% python3 -q
>>> import numpy as np
>>> import numpy.linalg as la
>>> np.set_printoptions(precision=1, suppress=True, linewidth=140, sign=" ")
>>> f = np.array([2, 1, 0, 1, 3, 3])
>>> v = np.array([-1, 2, -1, 2, -2])
>>> A = np.outer(f, v)
>>> A
array([[-2,  4, -2,  4, -4],
       [-1,  2, -1,  2, -2],
       [ 0,  0,  0,  0,  0],
       [-1,  2, -1,  2, -2],
       [-3,  6, -3,  6, -6],
       [-3,  6, -3,  6, -6]])
>>> np.unique(A.round(6), axis=0).shape
(4, 5)
>>> Uu, sv, Vh = la.svd(A)
>>> V = Vh[:(sv > 1e-8).sum()]
>>> rng = np.random.default_rng(50417)
>>> x0 = A[2] + 3 * A[0] + rng.integers(2) * np.eye(5)[1]
>>> x0
array([ -6.,  12.,  -6.,  12., -12.])
>>> np.diag(V.T @ V)
array([ 0.1,  0.3,  0.1,  0.3,  0.3])
>>> la.matrix_rank(np.vstack([A, x0]))
np.int64(1)
>>> rank = la.matrix_rank(A)
>>> rank
np.int64(1)
>>> ns = la.svd(A)[2][rank:].T
>>> [int(la.matrix_rank(A[:i])) for i in range(1, len(A) + 1)]
[1, 1, 1, 1, 1, 1]
>>> np.allclose(A @ ns, 0)
True
>>> [int(la.matrix_rank(np.delete(A, i, axis=0))) for i in range(6)]
[1, 1, 1, 1, 1, 1]
>>> la.matrix_rank(A.T @ A), la.matrix_rank(A @ A.T)
(np.int64(1), np.int64(1))
>>> np.abs(A).max()
np.int64(6)
>>> A - A[0]
array([[ 0,  0,  0,  0,  0],
       [ 1, -2,  1, -2,  2],
       [ 2, -4,  2, -4,  4],
       [ 1, -2,  1, -2,  2],
       [-1,  2, -1,  2, -2],
       [-1,  2, -1,  2, -2]])
>>> np.diff(A, axis=0)
array([[ 1, -2,  1, -2,  2],
       [ 1, -2,  1, -2,  2],
       [-1,  2, -1,  2, -2],
       [-2,  4, -2,  4, -4],
       [ 0,  0,  0,  0,  0]])
>>> np.round(la.svd(A, compute_uv=False), 1) + 0
array([ 18.3,   0. ,   0. ,   0. ,   0. ])
>>> A[:, 5]
Traceback (most recent call last):
  File "<python-input-26>", line 1, in <module>
    A[:, 5]
    ~^^^^^^
IndexError: index 5 is out of bounds for axis 1 with size 5
>>> A.shape
(6, 5)
>>> round(la.norm(A, 2) / la.norm(A), 1)
np.float64(1.0)
>>> m1 = np.array([[-2, 0, 4], [3, 0, -6], [2, 0, -4]])
>>> Uu, sv, Vh = la.svd(m1)
>>> np.argmax(sv[:-1] / (sv[1:] + 1e-6)) + 1
np.int64(1)
>>> out = Uu[:, :1] @ np.diag(sv[:1]) @ Vh[:1]
>>> la.matrix_rank(out)
np.int64(1)
>>> la.matrix_rank(m1, rtol=0.05)
np.int64(1)
>>> np.round(np.abs(m1 - out).max(), 1)
np.float64(0.0)
>>> out
array([[-2.,  0.,  4.],
       [ 3.,  0., -6.],
       [ 2.,  0., -4.]])
>>> rank = la.matrix_rank(out)
>>> rank
np.int64(1)
>>> ns = la.svd(out)[2][rank:].T
>>> ns.shape
(3, 2)
>>> [int(la.matrix_rank(np.delete(out, i, axis=0))) for i in range(3)]
[1, 1, 1]
>>> ns @ ns.T
array([[ 0.8,  0. ,  0.4],
       [ 0. ,  1. ,  0. ],
       [ 0.4,  0. ,  0.2]])
>>> np.allclose(out @ ns, 0)
True
>>> np.round(out @ ns, 1) + 0
array([[ 0.,  0.],
       [ 0.,  0.],
       [ 0.,  0.]])
>>> [int(la.matrix_rank(out[:, :j + 1])) for j in range(3)]
[1, 1, 1]
>>> la.matrix_rank(out.T @ out), la.matrix_rank(out @ out.T)
(np.int64(1), np.int64(1))
>>> Uu, sv, Vh = la.svd(m1)
>>> V = Vh[:(sv > 1e-8).sum()]
>>> x0 = m1[2] + 5 * m1[0] + rng.integers(2) * np.eye(3)[1]
>>> x0
array([-8.,  1., 16.])
>>> round(la.norm(x0 - V.T @ V @ x0), 1)
np.float64(1.0)
>>> la.matrix_rank(np.vstack([m1, x0]))
np.int64(2)
>>> np.allclose(V.T @ V @ x0, x0)
False
>>> W2 = np.array([[-1.8, -1.3, 0.9], [-0.9, -2.4, 1.4]])
>>> J = np.array([[1, 3],
...     [1, 0],
...     [-1, 2],
...     [-5, 1],
...     [3, -3],
...     [2, -3],
...     [1, 4],
...     [2, -5],
...     [-1, -2],
...     [3, 3],
...     [-2, 0],
...     [0, 3],
...     [-5, 5],
...     [4, -4],
...     [1, 3],
...     [-5, 1],
...     [-5, -1],
...     [4, -5],
...     [3, 4],
...     [3, -5],
...     [0, 5],
...     [5, 4],
...     [-4, 3],
...     [0, 2],
...     [2, 2],
...     [1, -5],
...     [2, -4],
...     [1, 3],
...     [-5, -1]]) @ W2 + 0.1 * rng.normal(size=(29, 3))
>>> J
array([[ -4.5,  -8.3,   5.2],
       [ -1.8,  -1.3,   0.9],
       [  0.1,  -3.5,   1.9],
       [  8.1,   4.1,  -3.1],
       [ -2.7,   3.3,  -1.7],
       [ -0.8,   4.6,  -2.4],
       [ -5.2, -10.8,   6.5],
       [  1. ,   9.3,  -5.2],
       [  3.4,   6.1,  -3.5],
       [ -8.2, -11.2,   6.9],
       [  3.7,   2.6,  -1.7],
       [ -2.5,  -7.3,   4.2],
       [  4.6,  -5.6,   2.5],
       [ -3.5,   4.4,  -2. ],
       [ -4.5,  -8.4,   5.2],
       [  8. ,   4.1,  -3.1],
       [  9.9,   8.8,  -5.6],
       [ -2.7,   6.9,  -3.5],
       [ -9.1, -13.6,   8.4],
       [ -1. ,   8. ,  -4.3],
       [ -4.4, -12. ,   7.2],
       [-12.7, -16.1,  10.3],
       [  4.7,  -2. ,   0.6],
       [ -1.7,  -4.7,   2.9],
       [ -5.3,  -7.4,   4.7],
       [  2.8,  10.6,  -6.2],
       [ -0.1,   7.2,  -3.8],
       [ -4.4,  -8.6,   5.1],
       [  9.9,   8.9,  -5.9]])
>>> Uu, sv = la.svd(J)
Traceback (most recent call last):
  File "<python-input-57>", line 1, in <module>
    Uu, sv = la.svd(J)
    ^^^^^^
ValueError: too many values to unpack (expected 2)
>>> Uu, sv, Vh = la.svd(J, full_matrices=False)
>>> np.abs(Uu[:, 0]).round(6).argmax()
np.int64(21)
>>> np.allclose(Uu * sv @ Vh, J)
True
>>> round(float(np.sqrt((sv ** 2).sum())), 1), round(la.norm(J), 1)
(58.7, np.float64(58.7))
>>> np.round(sv / sv[0], 1) + 0
array([ 1. ,  0.3,  0. ])
>>> np.round(Uu.T @ J @ Vh.T, 1) + 0
array([[ 55.7,   0. ,   0. ],
       [  0. ,  18.5,   0. ],
       [  0. ,   0. ,   0.5]])
>>> np.cumsum(sv ** 2) / np.sum(sv ** 2)
array([ 0.9,  1. ,  1. ])
>>> np.round(Vh @ Vh.T, 1) + 0
array([[ 1.,  0.,  0.],
       [ 0.,  1.,  0.],
       [ 0.,  0.,  1.]])
